$ python3 -q
>>> import numpy as np
>>> from numpy import linalg as LA
>>> np.set_printoptions(suppress=True, linewidth=120)
>>> W0 = np.loadtxt("sample16.csv", delimiter=",")
>>> W0
array([[0., 0., 0., 0., 7., 8., 6., 5., 4., 9.],
       [0., 0., 0., 0., 1., 4., 2., 0., 8., 0.],
       [0., 0., 0., 0., 2., 7., 1., 1., 6., 7.],
       [0., 0., 0., 0., 8., 4., 6., 7., 4., 4.],
       [7., 1., 2., 8., 0., 0., 0., 0., 0., 0.],
       [8., 4., 7., 4., 0., 0., 0., 0., 0., 0.],
       [6., 2., 1., 6., 0., 0., 0., 0., 0., 0.],
       [5., 0., 1., 7., 0., 0., 0., 0., 0., 0.],
       [4., 8., 6., 4., 0., 0., 0., 0., 0., 0.],
       [9., 0., 7., 4., 0., 0., 0., 0., 0., 0.]])
>>> # symmetric
>>> rk = LA.matrix_rank(W0)
>>> rk
np.int64(8)
>>> null = LA.svd(W0)[2][rk:].T
>>> [int(LA.matrix_rank(W0[:i])) for i in range(1, len(W0) + 1)]
[1, 2, 3, 4, 5, 6, 7, 8, 8, 8]
>>> [int(LA.matrix_rank(W0[:, :j + 1])) for j in range(10)]
[1, 2, 3, 4, 5, 6, 7, 8, 8, 8]
>>> LA.matrix_rank(W0.T @ W0), LA.matrix_rank(W0 @ W0.T)
(np.int64(8), np.int64(8))
>>> null.shape
(10, 2)
>>> LA.cond(W0) > 100
np.True_
>>> LA.matrix_rank(W0, rtol=0.1)
np.int64(6)
>>> np.argsort(-LA.norm(W0, axis=0).round(6), kind="stable")[:3]
array([0, 3, 9])
>>> M = np.load("dump.npy")
>>> M
array([[ 0.2,  0.7, -1.1, -0.8,  0.8, -0.1, -0.2,  0.6],
       [ 0.8, -0.7,  0.6,  1.2,  0.7, -0.6, -1.2, -1.6],
       [ 0.6,  1.2, -0.7,  0. ,  0.4,  0. , -0.7,  0.7],
       [ 0.7,  2.3, -0.5, -1.6,  0.1,  0.2,  0.1,  0.8],
       [-0.3,  0.6,  0.5, -0.4, -1.3, -1.3,  0.4, -0.3],
       [ 0.5, -0.3,  0.1,  0.4,  1.1,  0.7,  1.1, -0.3],
       [ 0.6, -0.7,  0.5,  0.9,  1.3, -0.6, -1.4, -1. ],
       [-0.1,  3. , -0.3, -0.4,  0.9,  0.4, -0.3,  0.1]])
>>> r0, r1 = W0[5], W0[3]
>>> r0 @ r1
np.float64(0.0)
>>> r0 @ r0
np.float64(145.0)
>>> p = (r0 @ r1) / (r0 @ r0) * r0
>>> r1 - p
array([0., 0., 0., 0., 8., 4., 6., 7., 4., 4.])
>>> (r1 - p) @ r0
np.float64(0.0)
>>> np.outer(r0, r1)
array([[ 0.,  0.,  0.,  0., 64., 32., 48., 56., 32., 32.],
       [ 0.,  0.,  0.,  0., 32., 16., 24., 28., 16., 16.],
       [ 0.,  0.,  0.,  0., 56., 28., 42., 49., 28., 28.],
       [ 0.,  0.,  0.,  0., 32., 16., 24., 28., 16., 16.],
       [ 0.,  0.,  0.,  0.,  0.,  0.,  0.,  0.,  0.,  0.],
       [ 0.,  0.,  0.,  0.,  0.,  0.,  0.,  0.,  0.,  0.],
       [ 0.,  0.,  0.,  0.,  0.,  0.,  0.,  0.,  0.,  0.],
       [ 0.,  0.,  0.,  0.,  0.,  0.,  0.,  0.,  0.,  0.],
       [ 0.,  0.,  0.,  0.,  0.,  0.,  0.,  0.,  0.,  0.],
       [ 0.,  0.,  0.,  0.,  0.,  0.,  0.,  0.,  0.,  0.]])
>>> A = np.load("m.npy")
>>> A
array([[0, 0, 1, 3, 3, 0, 0, 0, 0, 0, 0],
       [0, 0, 0, 3, 0, 0, 0, 0, 0, 0, 0],
       [3, 0, 3, 0, 0, 0, 0, 0, 0, 3, 0],
       [2, 0, 0, 3, 2, 0, 0, 0, 0, 0, 0],
       [0, 2, 0, 0, 0, 0, 0, 0, 2, 3, 0],
       [0, 2, 0, 3, 0, 0, 0, 0, 0, 0, 1],
       [0, 3, 0, 0, 0, 1, 0, 3, 0, 0, 0],
       [0, 0, 3, 0, 0, 0, 0, 0, 0, 0, 3],
       [2, 0, 2, 0, 0, 2, 0, 0, 0, 0, 0],
       [0, 0, 3, 0, 3, 0, 0, 3, 0, 0, 2]])
>>> [round(float(x), 1) for x in LA.svd(A, compute_uv=False)[:3]]
[8.0, 6.1, 5.2]
>>> np.round(LA.norm(A, 2) / LA.norm(A), 1)
np.float64(0.6)
>>> Uu, sv, vt = LA.svd(A)
>>> sv.round(1) + 0
array([8. , 6.1, 5.2, 5. , 3.5, 3.3, 1.7, 1.3, 0.9, 0. ])
>>> A2 = Uu[:, :9] @ np.diag(sv[:9]) @ vt[:9]
>>> round(float(LA.norm(A - A2, 2)), 1), np.round(sv[9], 1)
(0.0, np.float64(0.0))
>>> arr = np.maximum(np.array([[-1, -2],
...     [1, -1],
...     [1, -1],
...     [1, -2],
...     [-2, -1],
...     [2, -2],
...     [-1, 1],
...     [0, 2],
...     [2, 1],
...     [2, -2],
...     [1, 1],
...     [-1, 0],
...     [-2, 0],
...     [1, 1],
...     [-1, 1],
...     [0, 1],
...     [-2, -2],
...     [0, -2],
...     [-1, 0],
...     [1, 1],
...     [0, 1]]) @ np.array([[-1, -1, -3], [0, -2, 2]]) + np.array([1, -2, -2]), 0)
>>> arr
array([[2, 3, 0],
       [0, 0, 0],
       [0, 0, 0],
       [0, 1, 0],
       [3, 2, 2],
       [0, 0, 0],
       [2, 0, 3],
       [1, 0, 2],
       [0, 0, 0],
       [0, 0, 0],
       [0, 0, 0],
       [2, 0, 1],
       [3, 0, 4],
       [0, 0, 0],
       [2, 0, 3],
       [1, 0, 0],
       [3, 4, 0],
       [1, 2, 0],
       [2, 0, 1],
       [0, 0, 0],
       [1, 0, 0]])
>>> def softmax(z):
...     e = np.exp(z - z.max(axis=-1, keepdims=True))
...     return e / e.sum(axis=-1, keepdims=True)
... 
>>> np.round(softmax(arr[5] + 3), 1)
array([0.3, 0.3, 0.3])
>>> np.round(softmax(10 * arr[5]), 1)
array([0.3, 0.3, 0.3])
>>> np.round(softmax(arr[5]), 1)
array([0.3, 0.3, 0.3])
>>> S = arr @ arr.T / np.sqrt(3)
>>> softmax(S).round(6).argmax(axis=1)
array([16,  0,  0, 16,  4,  0, 12, 12,  0,  0,  0, 12, 12,  0, 12,  4, 16, 16, 12,  0,  4])
>>> np.round(softmax(S)[5] @ arr, 1)
array([1.1, 0.6, 0.8])
>>> Ac = (arr - arr.mean(axis=0)) / arr.std(axis=0)
>>> np.argwhere(np.abs(Ac) > 2)
array([[ 0,  1],
       [12,  2],
       [16,  1]])
>>> b = LA.lstsq(np.delete(Ac, 2, axis=1), Ac[:, 2])[0]
>>> b.round(1)
array([ 1. , -0.6])
>>> A2 = np.c_[arr[:, :1] @ np.array([[1]]), np.array([3, -1, -1, -4, 2, 4, 4, 5, 5, -3, 2, 2, 1, 2, -3, 2, 1, -5, 2, -1, 1])]
>>> A2
array([[ 2,  3],
       [ 0, -1],
       [ 0, -1],
       [ 0, -4],
       [ 3,  2],
       [ 0,  4],
       [ 2,  4],
       [ 1,  5],
       [ 0,  5],
       [ 0, -3],
       [ 0,  2],
       [ 2,  2],
       [ 3,  1],
       [ 0,  2],
       [ 2, -3],
       [ 1,  2],
       [ 3,  1],
       [ 1, -5],
       [ 2,  2],
       [ 0, -1],
       [ 1,  1]])
>>> np.round(LA.norm(A2 - arr @ LA.lstsq(arr, A2)[0], axis=0), 1) + 0
array([ 0. , 12.2])
>>> np.round(LA.norm(LA.qr(arr)[0].T @ A2, axis=0) ** 2 / ((A2 ** 2).sum(axis=0) + 1e-12), 1)
array([1. , 0.2])
>>> Uu, sv, vt = LA.svd(W0)
>>> np.argmax(sv[:-1] / (sv[1:] + 1e-6)) + 1
np.int64(8)
>>> A2 = Uu[:, :8] @ np.diag(sv[:8]) @ vt[:8]
>>> np.round(LA.norm(W0 - A2, 2), 1), np.round(sv[8], 1)
(np.float64(0.0), np.float64(0.0))
>>> round(float(np.abs(W0 - A2).max()), 1)
0.0
>>> LA.matrix_rank(W0, rtol=0.05)
np.int64(8)
>>> A2.round(1) + 0
array([[0., 0., 0., 0., 7., 8., 6., 5., 4., 9.],
       [0., 0., 0., 0., 1., 4., 2., 0., 8., 0.],
       [0., 0., 0., 0., 2., 7., 1., 1., 6., 7.],
       [0., 0., 0., 0., 8., 4., 6., 7., 4., 4.],
       [7., 1., 2., 8., 0., 0., 0., 0., 0., 0.],
       [8., 4., 7., 4., 0., 0., 0., 0., 0., 0.],
       [6., 2., 1., 6., 0., 0., 0., 0., 0., 0.],
       [5., 0., 1., 7., 0., 0., 0., 0., 0., 0.],
       [4., 8., 6., 4., 0., 0., 0., 0., 0., 0.],
       [9., 0., 7., 4., 0., 0., 0., 0., 0., 0.]])
>>> LA.matrix_rank(A2)
np.int64(8)
>>> d = LA.norm(arr[:, None] - arr[None], axis=-1)
>>> d.shape
(21, 21)
>>> d.mean(axis=1).argmax()
np.int64(16)
>>> d[12].round(6).argsort(kind="stable")[:4]
array([12,  6, 14,  4])
>>> np.round(LA.norm(arr, axis=1), 1)
array([3.6, 0. , 0. , 1. , 4.1, 0. , 3.6, 2.2, 0. , 0. , 0. , 2.2, 5. , 0. , 3.6, 1. , 5. , 2.2, 2.2, 0. , 1. ])
>>> (d + 1e9 * np.eye(21)).round(6).argmin(axis=1)
array([16,  2,  1,  1,  0,  1, 14,  6,  1,  1,  1, 18,  6,  1,  6, 20,  0,  0, 11,  1, 15])
>>> feats = np.load("layer18.npy")
>>> feats
array([[-2.,  3.,  0.,  0.,  0.,  0.],
       [ 3., -1.,  3.,  0.,  0.,  0.],
       [ 0.,  3.,  2.,  3.,  0.,  0.],
       [ 0.,  0.,  3.,  0.,  3.,  0.],
       [ 0.,  0.,  0.,  3.,  1.,  3.],
       [ 0.,  0.,  0.,  0.,  3.,  1.]])
>>> # symmetric
>>> np.all(LA.eigvalsh(feats) > 0)
np.False_
>>> np.round(LA.eigvalsh(feats).min(), 1)
np.float64(-5.4)
